% ipython --no-banner

In [1]: import numpy as np

In [2]: import numpy.linalg as la

In [3]: np.set_printoptions(precision=3, suppress=True, linewidth=200, floatmode="fixed")

In [4]: r0 = np.array([1, 0, 2]) + 0.5

In [5]: mat = np.outer(r0, r0) / (r0 @ r0)

In [6]: mat
Out[6]: 
array([[0.257, 0.086, 0.429],
       [0.086, 0.029, 0.143],
       [0.429, 0.143, 0.714]])

In [7]: np.round(la.eigvals(mat), 3) + 0
Out[7]: array([1.000+0.000j, 0.000+0.000j, 0.000+0.000j])

In [8]: round(float(la.eigvals(mat).sum().real), 3)
Out[8]: 1.0

In [9]: x = np.array([4, -4, 2])

In [10]: np.eye(3) - mat
Out[10]: 
array([[ 0.743, -0.086, -0.429],
       [-0.086,  0.971, -0.143],
       [-0.429, -0.143,  0.286]])

In [11]: evals, V = la.eigh(mat)

In [12]: print(np.round(V.T @ V, 3) + 0)
[[1.000 0.000 0.000]
 [0.000 1.000 0.000]
 [0.000 0.000 1.000]]

In [13]: print(la.eigvalsh(mat + -3 * np.eye(3)))
[-3.000 -3.000 -2.000]

In [14]: round(float(evals.sum()), 3), np.trace(mat)
Out[14]: (1.0, np.float64(1.0))

In [15]: print((evals > 1e-8).sum(), (evals < -1e-8).sum())
1 0

In [16]: M2 = mat / np.sqrt((mat ** 2).mean(axis=1, keepdims=True))

In [17]: la.matrix_rank(mat - mat.mean(axis=1, keepdims=True))
Out[17]: np.int64(1)

In [18]: print(np.unique(mat.round(6), axis=0).shape)
(3, 3)

In [19]: np.allclose(mat[:-1].T @ la.lstsq(mat[:-1].T, mat[-1])[0], mat[-1])
Out[19]: True

In [20]: mat @ la.pinv(mat) @ mat
Out[20]: 
array([[0.257, 0.086, 0.429],
       [0.086, 0.029, 0.143],
       [0.429, 0.143, 0.714]])

In [21]: la.lstsq(mat[:-1].T, mat[-1])[2]
Out[21]: np.int32(1)

In [22]: data = np.load("dump.npy")

In [23]: data
Out[23]: 
array([[-3, -2, -1,  0,  1,  2,  3],
       [ 4,  5,  6,  7,  8,  9, 10],
       [11, 12, 13, 14, 15, 16, 17],
       [18, 19, 20, 21, 22, 23, 24],
       [25, 26, 27, 28, 29, 30, 31],
       [32, 33, 34, 35, 36, 37, 38],
       [39, 40, 41, 42, 43, 44, 45]])

In [24]: la.cond(data) > 100
Out[24]: np.True_

In [25]: [round(float(x), 3) for x in la.svd(data, compute_uv=False)[:3]]
Out[25]: [177.056, 7.749, 0.0]

In [26]: r0, g = data[1], data[4]

In [27]: r0 @ r0
Out[27]: np.int64(371)

In [28]: p = (r0 @ g) / (r0 @ r0) * r0

In [29]: g - p
Out[29]: array([ 9.906,  7.132,  4.358,  1.585, -1.189, -3.962, -6.736])

In [30]: la.matrix_rank(np.outer(r0, g))
Out[30]: np.int64(1)

In [31]: p
Out[31]: array([15.094, 18.868, 22.642, 26.415, 30.189, 33.962, 37.736])

In [32]: print(np.outer(r0, g))
[[100 104 108 112 116 120 124]
 [125 130 135 140 145 150 155]
 [150 156 162 168 174 180 186]
 [175 182 189 196 203 210 217]
 [200 208 216 224 232 240 248]
 [225 234 243 252 261 270 279]
 [250 260 270 280 290 300 310]]

In [33]: r0 = np.array([1, 1])

In [34]: np.cross(data[6, :3], data[1, :3])
Out[34]: array([ 35, -70,  35])

In [35]: M2 = data[0, 0] * data[1:] - np.outer(data[1:, 0], data[0])

In [36]: M2
Out[36]: 
array([[   0,   -7,  -14,  -21,  -28,  -35,  -42],
       [   0,  -14,  -28,  -42,  -56,  -70,  -84],
       [   0,  -21,  -42,  -63,  -84, -105, -126],
       [   0,  -28,  -56,  -84, -112, -140, -168],
       [   0,  -35,  -70, -105, -140, -175, -210],
       [   0,  -42,  -84, -126, -168, -210, -252]])

In [37]: print(la.matrix_rank(M2), la.matrix_rank(data))
1 2

In [38]: data[:, 0] / data[0, 0]
Out[38]: array([  1.000,  -1.333,  -3.667,  -6.000,  -8.333, -10.667, -13.000])

In [39]: np.flatnonzero(~M2.round(6).any(axis=1))
Out[39]: array([], dtype=int64)

In [40]: K = np.array([[-9.0, -2.0, 0.0, 0.0, 0.0],
    ...:     [-2.0, 4.0, -2.0, 0.0, 0.0],
    ...:     [0.0, -2.0, 6.0, -2.0, 0.0],
    ...:     [0.0, 0.0, -2.0, -9.0, -2.0],
    ...:     [0.0, 0.0, 0.0, -2.0, -7.0]])

In [41]: # symmetric, so the eigenvalues are real

In [42]: rng = np.random.default_rng(4430)

In [43]: M2 = K + rng.integers(-2, 3, (5, 4)) @ rng.integers(-2, 3, (4, 5))

In [44]: M2
Out[44]: 
array([[-12.000,   4.000,   0.000,  -2.000,   6.000],
       [ -5.000,   4.000,   0.000,  -6.000, -10.000],
       [ -3.000,   5.000,  12.000, -12.000,  -2.000],
       [ -3.000,  -4.000, -14.000,   1.000,   0.000],
       [  6.000,  -3.000,  -2.000,   2.000,  -3.000]])

In [45]: la.matrix_rank(M2 - K, tol=1e-8)
Out[45]: np.int64(4)

In [46]: print(np.round(la.svd(M2 - K, compute_uv=False), 3) + 0)
[23.159 12.224  9.794  2.081  0.000]

In [47]: print(M2 - K)
[[ -3.000   6.000   0.000  -2.000   6.000]
 [ -3.000   0.000   2.000  -6.000 -10.000]
 [ -3.000   7.000   6.000 -10.000  -2.000]
 [ -3.000  -4.000 -12.000  10.000   2.000]
 [  6.000  -3.000  -2.000   4.000   4.000]]

In [48]: x = np.array([2, 1, 1, 2, 8])

In [49]: K @ np.ones(5)
Out[49]: array([-11.000,   0.000,   2.000, -13.000,  -9.000])

In [50]: (K * x).sum(axis=1)
Out[50]: array([-20.000,  -2.000,   0.000, -36.000, -60.000])

In [51]: np.einsum("ij,j->i", K, x)
Out[51]: array([-20.000,  -2.000,   0.000, -36.000, -60.000])

In [52]: K * x
Out[52]: 
array([[-18.000,  -2.000,   0.000,   0.000,   0.000],
       [ -4.000,   4.000,  -2.000,   0.000,   0.000],
       [  0.000,  -2.000,   6.000,  -4.000,   0.000],
       [  0.000,   0.000,  -2.000, -18.000, -16.000],
       [  0.000,   0.000,   0.000,  -4.000, -56.000]])

In [53]: np.sign((K @ x).round(6))
Out[53]: array([-1.000, -1.000,  0.000, -1.000, -1.000])

In [54]: print((K @ x).argmax())
2

In [55]: print(K @ np.eye(5)[4])
[ 0.000  0.000  0.000 -2.000 -7.000]

In [56]: m1 = np.loadtxt("arr.csv", delimiter=",")

In [57]: m1
Out[57]: 
array([[-2.000,  1.000,  0.000,  1.000, -3.000,  1.000,  0.000,  0.000],
       [ 3.000,  2.000,  2.000, -3.000, -2.000,  3.000,  2.000,  1.000],
       [ 0.000, -2.000, -1.000,  0.000, -1.000,  3.000, -3.000,  2.000],
       [ 1.000, -1.000, -3.000, -1.000, -2.000, -3.000,  0.000,  2.000],
       [-2.000,  0.000, -3.000, -3.000, -3.000, -2.000, -2.000,  1.000],
       [-3.000,  1.000,  1.000, -1.000, -2.000, -3.000, -1.000,  2.000],
       [-1.000,  2.000,  1.000, -2.000, -3.000,  3.000,  1.000,  2.000],
       [ 0.000,  0.000,  0.000,  0.000,  0.000,  0.000,  0.000,  7.000]])

In [58]: th = np.radians(15)

In [59]: r_ = np.eye(8)

In [60]: r_[0, 0] = r_[6, 6] = np.cos(th)

In [61]: r_[0, 6], r_[6, 0] = -np.sin(th), np.sin(th)

In [62]: r_
Out[62]: 
array([[ 0.966,  0.000,  0.000,  0.000,  0.000,  0.000, -0.259,  0.000],
       [ 0.000,  1.000,  0.000,  0.000,  0.000,  0.000,  0.000,  0.000],
       [ 0.000,  0.000,  1.000,  0.000,  0.000,  0.000,  0.000,  0.000],
       [ 0.000,  0.000,  0.000,  1.000,  0.000,  0.000,  0.000,  0.000],
       [ 0.000,  0.000,  0.000,  0.000,  1.000,  0.000,  0.000,  0.000],
       [ 0.000,  0.000,  0.000,  0.000,  0.000,  1.000,  0.000,  0.000],
       [ 0.259,  0.000,  0.000,  0.000,  0.000,  0.000,  0.966,  0.000],
       [ 0.000,  0.000,  0.000,  0.000,  0.000,  0.000,  0.000,  1.000]])

In [63]: M2 = m1 @ r_.T

In [64]: np.round(la.det(r_), 3), round(float(np.trace(r_)), 3)
Out[64]: (np.float64(1.0), 7.932)

In [65]: la.svd(m1, compute_uv=False), la.svd(M2, compute_uv=False)
Out[65]: 
(array([9.629, 8.518, 6.385, 5.284, 5.032, 2.673, 1.559, 0.360]),
 array([9.629, 8.518, 6.385, 5.284, 5.032, 2.673, 1.559, 0.360]))

In [66]: np.allclose(m1 @ m1.T, M2 @ M2.T)
Out[66]: True

In [67]: np.abs(M2 - m1).max(axis=0)
Out[67]: array([0.776, 0.000, 0.000, 0.000, 0.000, 0.000, 0.742, 0.000])
